$ python3 -q
>>> import numpy as np
>>> np.set_printoptions(precision=2, suppress=True, linewidth=140)
>>> def rnd(a):
...     return np.round(a, 2) + 0
... 
>>> Y = np.array([[1, 3, 0, -2, 3],
...     [-2, 3, -3, -1, 1],
...     [1, -1, 1, 3, 1],
...     [-1, 0, -3, 1, -1],
...     [2, 1, 2, 0, 1],
...     [-3, -2, -2, 2, 1],
...     [-1, -1, 0, -2, 1],
...     [-2, -1, 3, 2, 1]])
>>> K = Y.T @ Y
>>> K
array([[ 25,   7,  14,  -6,  -1],
       [  7,  26,  -7, -16,   8],
       [ 14,  -7,  36,   5,   4],
       [ -6, -16,   5,  27,  -3],
       [ -1,   8,   4,  -3,  16]])
>>> vec = np.ones(5)
>>> for _ in range(3):
...     vec = K @ vec
...     vec /= np.linalg.norm(vec)
...     print(round(vec @ K @ vec, 2))
... 
42.17
45.07
45.46
>>> rnd(vec)
array([ 0.58,  0.11,  0.79, -0.08,  0.16])
>>> rnd(np.linalg.eigvalsh(K)[-1])
np.float64(48.96)
>>> X = np.arange(42).reshape(6, 7) + -2
>>> X
array([[-2, -1,  0,  1,  2,  3,  4],
       [ 5,  6,  7,  8,  9, 10, 11],
       [12, 13, 14, 15, 16, 17, 18],
       [19, 20, 21, 22, 23, 24, 25],
       [26, 27, 28, 29, 30, 31, 32],
       [33, 34, 35, 36, 37, 38, 39]])
>>> Y = X / np.linalg.norm(X, axis=1, keepdims=True)
>>> cov = Y @ Y.T
>>> (cov - 2 * np.eye(6)).round(6).argmax(axis=1)
array([1, 2, 3, 4, 5, 4])
>>> rnd(np.degrees(np.arccos(np.clip(cov[4, 1], -1, 1))))
np.float64(10.09)
>>> rnd(np.linalg.norm(Y, axis=1))
array([1., 1., 1., 1., 1., 1.])
>>> left, sigma, VT = np.linalg.svd(X)
>>> evecs = VT[:(sigma > 1e-8).sum()]
>>> rng = np.random.default_rng(6612)
>>> vec = X[4] + 4 * X[3] + rng.integers(2) * np.eye(7)[6]
>>> vec
array([102., 107., 112., 117., 122., 127., 133.])
>>> rnd(np.diag(evecs.T @ evecs))
array([0.46, 0.29, 0.18, 0.14, 0.18, 0.29, 0.46])
>>> rnd(evecs.T @ evecs)
array([[ 0.46,  0.36,  0.25,  0.14,  0.04, -0.07, -0.18],
       [ 0.36,  0.29,  0.21,  0.14,  0.07,  0.  , -0.07],
       [ 0.25,  0.21,  0.18,  0.14,  0.11,  0.07,  0.04],
       [ 0.14,  0.14,  0.14,  0.14,  0.14,  0.14,  0.14],
       [ 0.04,  0.07,  0.11,  0.14,  0.18,  0.21,  0.25],
       [-0.07,  0.  ,  0.07,  0.14,  0.21,  0.29,  0.36],
       [-0.18, -0.07,  0.04,  0.14,  0.25,  0.36,  0.46]])
>>> rnd(np.linalg.norm(vec - evecs.T @ evecs @ vec))
np.float64(0.73)
>>> np.allclose(evecs.T @ evecs @ vec, vec)
False
>>> rank = np.linalg.matrix_rank(X)
>>> rank
np.int64(2)
>>> null = np.linalg.svd(X)[2][rank:].T
>>> rnd(null @ null.T)
array([[ 0.54, -0.36, -0.25, -0.14, -0.04,  0.07,  0.18],
       [-0.36,  0.71, -0.21, -0.14, -0.07,  0.  ,  0.07],
       [-0.25, -0.21,  0.82, -0.14, -0.11, -0.07, -0.04],
       [-0.14, -0.14, -0.14,  0.86, -0.14, -0.14, -0.14],
       [-0.04, -0.07, -0.11, -0.14,  0.82, -0.21, -0.25],
       [ 0.07,  0.  , -0.07, -0.14, -0.21,  0.71, -0.36],
       [ 0.18,  0.07, -0.04, -0.14, -0.25, -0.36,  0.54]])
>>> [int(np.linalg.matrix_rank(np.delete(X, i, axis=0))) for i in range(6)]
[2, 2, 2, 2, 2, 2]
>>> left, sigma, VT = np.linalg.svd(X)
>>> np.argmax(sigma[:-1] / (sigma[1:] + 1e-6)) + 1
np.int64(2)
>>> Y = left[:, :2] @ np.diag(sigma[:2]) @ VT[:2]
>>> np.linalg.matrix_rank(Y)
np.int64(2)
>>> np.linalg.matrix_rank(X, rtol=0.05)
np.int64(1)
>>> rnd(np.abs(X - Y).max())
np.float64(0.0)
>>> W1 = np.array([[3, 2, 0, 2, 4, 3],
...     [3, 4, 0, 0, 5, 5],
...     [4, 4, 1, 1, 2, 1],
...     [2, 4, 1, 4, 0, 0],
...     [5, 1, 1, 3, 5, 4],
...     [5, 5, 5, 4, 5, 4],
...     [5, 1, 3, 4, 0, 4]])
>>> b = np.array([2, 2, 2, 0, 0, 1])
>>> hid = np.maximum(X @ W1 + b, 0)
>>> (hid > 0).mean(axis=0)
array([1., 1., 1., 1., 1., 1.])
>>> cent = np.array([[0, 2, 2], [3, 3, 1], [0, 0, 0], [0, 1, 1], [2, 1, 1], [3, 2, 2]])
>>> (hid @ cent).round(6).argmax(axis=1)
array([1, 1, 1, 1, 1, 1])
>>> J = np.load("out15.npy")
>>> rnd(J)
array([[0.67, 0.  , 0.  , 0.  , 0.33],
       [0.  , 0.5 , 0.25, 0.25, 0.  ],
       [0.33, 0.33, 0.33, 0.  , 0.  ],
       [0.  , 0.  , 0.  , 1.  , 0.  ],
       [0.  , 0.  , 0.  , 0.33, 0.67]])
>>> # a transition matrix
>>> def softmax(z):
...     e = np.exp(z - z.max(axis=-1, keepdims=True))
...     return e / e.sum(axis=-1, keepdims=True)
... 
>>> rnd(softmax(J[1]))
array([0.16, 0.27, 0.21, 0.21, 0.16])
>>> att = J @ J.T / np.sqrt(5)
>>> rnd(softmax(att))
array([[0.23, 0.18, 0.2 , 0.18, 0.2 ],
       [0.18, 0.22, 0.2 , 0.2 , 0.19],
       [0.21, 0.21, 0.22, 0.19, 0.19],
       [0.17, 0.19, 0.17, 0.27, 0.2 ],
       [0.2 , 0.19, 0.18, 0.21, 0.23]])
>>> rnd(softmax(att)[1] @ J)
array([0.19, 0.18, 0.12, 0.32, 0.19])
>>> rnd(softmax(att + np.triu(np.full(att.shape, -np.inf), 1)))
array([[1.  , 0.  , 0.  , 0.  , 0.  ],
       [0.46, 0.54, 0.  , 0.  , 0.  ],
       [0.33, 0.33, 0.34, 0.  , 0.  ],
       [0.21, 0.24, 0.21, 0.33, 0.  ],
       [0.2 , 0.19, 0.18, 0.21, 0.23]])
>>> softmax(att).round(6).argmax(axis=1)
array([0, 1, 2, 3, 4])
>>> Y = np.array([[3, 1], [3, 2]])
>>> cent = np.kron(Y, J)
>>> np.linalg.matrix_rank(cent)
np.int64(10)
>>> cent.shape
(10, 10)
>>> mat = np.load("run1.npy")
>>> mat
array([[ 4.,  0.,  0.,  0.,  0.],
       [ 0.,  1., -1., -1.,  1.],
       [ 0., -3.,  1., -3.,  2.],
       [ 0.,  3., -3., -1.,  2.],
       [ 0., -3.,  1.,  1., -1.]])
>>> left, sigma, VT = np.linalg.svd(mat)
>>> np.argmax(sigma[:-1] / (sigma[1:] + 1e-6)) + 1
np.int64(4)
>>> Y = left[:, :4] @ np.diag(sigma[:4]) @ VT[:4]
>>> rnd(np.linalg.norm(mat - Y) / np.linalg.norm(mat))
np.float64(0.01)
>>> mat @ mat
array([[ 16.,   0.,   0.,   0.,   0.],
       [  0.,  -2.,   2.,   4.,  -4.],
       [  0., -21.,  15.,   5.,  -9.],
       [  0.,   3.,  -1.,   9.,  -7.],
       [  0.,   0.,   0.,  -2.,   2.]])
>>> (np.linalg.matrix_power((mat != 0) + (mat.T != 0) + np.eye(5), 5) > 0).astype(int)
array([[1, 0, 0, 0, 0],
       [0, 1, 1, 1, 1],
       [0, 1, 1, 1, 1],
       [0, 1, 1, 1, 1],
       [0, 1, 1, 1, 1]])
>>> np.flatnonzero(np.linalg.matrix_power((mat != 0) + (mat.T != 0) + np.eye(5), 5)[1])
array([1, 2, 3, 4])
>>> (mat != 0).astype(int)
array([[1, 0, 0, 0, 0],
       [0, 1, 1, 1, 1],
       [0, 1, 1, 1, 1],
       [0, 1, 1, 1, 1],
       [0, 1, 1, 1, 1]])
